In [1]: import numpy as np

In [2]: np.set_printoptions(precision=2, suppress=True, linewidth=120)

In [3]: A = np.load("data.npy")

In [4]: print(A)
[[ 4  4  4]
 [ 4  8  8]
 [ 4  8 12]]

In [5]: A[:, 3]
IndexError: index 3 is out of bounds for axis 1 with size 3


In [6]: print(round(float(np.linalg.norm(A)), 2))
20.4

In [7]: print(np.linalg.svd(A, compute_uv=False))
[20.2   2.57  1.23]

In [8]: np.zeros(3, 3)
TypeError: Cannot interpret '3' as a data type


In [9]: print(np.linalg.matrix_rank(A))
3

In [10]: print(A.sum(axis=1))
[12 20 24]

In [11]: M = np.load("arr.npy")

In [12]: print(M)
[[ 0.3  5.   1.   3.   4. ]
 [-1.  -3.7 -2.  -5.   2. ]
 [-3.   1.  -3.7 -2.   0. ]
 [-3.   3.   2.  -3.7  2. ]
 [ 0.   5.   1.   3.   4.3]]

In [13]: x0 = np.array([1, -3, 0, 2, 0])

In [14]: print(np.einsum("ij,j->i", M, x0))
[ -8.7   0.1 -10.  -19.4  -9. ]

In [15]: print((M * x0).sum(axis=1))
[ -8.7   0.1 -10.  -19.4  -9. ]

In [16]: print(M * x0)
[[  0.3 -15.    0.    6.    0. ]
 [ -1.   11.1  -0.  -10.    0. ]
 [ -3.   -3.   -0.   -4.    0. ]
 [ -3.   -9.    0.   -7.4   0. ]
 [  0.  -15.    0.    6.    0. ]]

In [17]: print(M @ (2 * x0))
[-17.4   0.2 -20.  -38.8 -18. ]

In [18]: print(M @ x0)
[ -8.7   0.1 -10.  -19.4  -9. ]

In [19]: print(np.linalg.norm(M @ x0) <= np.linalg.norm(M, 2) * np.linalg.norm(x0) + 1e-9)
True

In [20]: gram = M.T @ M

In [21]: print(np.linalg.eigvalsh(gram)[::-1])
[127.46  61.02  17.03  14.1    0.04]

In [22]: print(np.linalg.svd(M, compute_uv=False) ** 2)
[127.46  61.02  17.03  14.1    0.04]

In [23]: print(np.allclose(gram, gram.T))
True

In [24]: print(np.trace(gram), (M ** 2).sum())
219.65 219.65

In [25]: q, r_ = np.linalg.qr(M)

In [26]: print(np.round(q @ r_, 2) + 0)
[[ 0.3  5.   1.   3.   4. ]
 [-1.  -3.7 -2.  -5.   2. ]
 [-3.   1.  -3.7 -2.   0. ]
 [-3.   3.   2.  -3.7  2. ]
 [ 0.   5.   1.   3.   4.3]]

In [27]: print(round(float(abs(r_[0, 0])), 2), round(float(np.linalg.norm(M[:, 0])), 2))
4.37 4.37

In [28]: print(np.abs(np.diag(r_)))
[4.37 8.44 3.72 1.78 1.07]

In [29]: P = np.triu(np.array([[4, 2, -7, 1, -5],
    ...:     [-7, 1, -2, -5, -1],
    ...:     [-8, -8, 3, -4, 4],
    ...:     [-2, 6, -2, -9, 7],
    ...:     [-1, 3, -5, 9, -6]]), 1) + np.eye(5)

In [30]: out = P @ M @ np.linalg.inv(P)

In [31]: print(out)
[[   16.3   -64.      6.   -324.   2250. ]
 [   20.    -65.7     3.   -322.   2264. ]
 [    9.     -9.     37.3   120.   -944. ]
 [   -3.     44.     76.    544.3 -4053. ]
 [    0.      5.     11.     72.   -538.7]]

In [32]: print(P @ M - M @ P)
[[ 16. -37.  31.  14. -34.]
 [ 21. -20. -18.  -6.  20.]
 [ 12.  14. -23.  20.  24.]
 [  0.  41.  -8.  47.  36.]
 [  0.   0.  10.  29. -20.]]

In [33]: print(np.round(np.trace(out), 2), round(np.trace(M), 2))
-6.5 -6.5

In [34]: print(np.poly(out))
[   1.      6.5    13.3  -186.75 -814.28  260.68]

In [35]: print(round(np.einsum("ii->", M), 2))
-6.5

In [36]: print(round(float(np.einsum("ij,ji->", M, M)), 2))
15.65

In [37]: print(round(np.linalg.det(2 * M), 2), np.round(np.linalg.det(M), 2))
-8341.71 -260.68

In [38]: print(np.linalg.eigvals(M))
[-3.71+5.23j -3.71-5.23j  4.92+0.j    0.3 +0.j   -4.3 +0.j  ]

In [39]: print(round(float(np.linalg.det(M[::-1])), 2))
-260.68

In [40]: X, _ = np.linalg.qr(np.array([[-0.1, 1.2, 1.3, 2.6],
    ...:     [0.5, -0.9, 1.5, 1.0],
    ...:     [0.9, -1.8, -0.8, -0.7],
    ...:     [-0.5, 0.9, 0.3, 0.8]]))

In [41]: print(X.round(2) + 0)
[[-0.09 -0.99 -0.07  0.09]
 [ 0.44 -0.1   0.89  0.01]
 [ 0.78  0.   -0.39  0.49]
 [-0.44  0.1   0.21  0.87]]

In [42]: out = np.array([[0, 3], [1, 0]])

In [43]: C = np.kron(out, M)

In [44]: print(C)
[[  0.    0.    0.    0.    0.    0.9  15.    3.    9.   12. ]
 [ -0.   -0.   -0.   -0.    0.   -3.  -11.1  -6.  -15.    6. ]
 [ -0.    0.   -0.   -0.    0.   -9.    3.  -11.1  -6.    0. ]
 [ -0.    0.    0.   -0.    0.   -9.    9.    6.  -11.1   6. ]
 [  0.    0.    0.    0.    0.    0.   15.    3.    9.   12.9]
 [  0.3   5.    1.    3.    4.    0.    0.    0.    0.    0. ]
 [ -1.   -3.7  -2.   -5.    2.   -0.   -0.   -0.   -0.    0. ]
 [ -3.    1.   -3.7  -2.    0.   -0.    0.   -0.   -0.    0. ]
 [ -3.    3.    2.   -3.7   2.   -0.    0.    0.   -0.    0. ]
 [  0.    5.    1.    3.    4.3   0.    0.    0.    0.    0. ]]

In [45]: print(round(np.linalg.norm(C, 2), 2), round(float(np.linalg.norm(out, 2) * np.linalg.norm(M, 2)), 2))
33.87 33.87

In [46]: print(C.shape)
(10, 10)
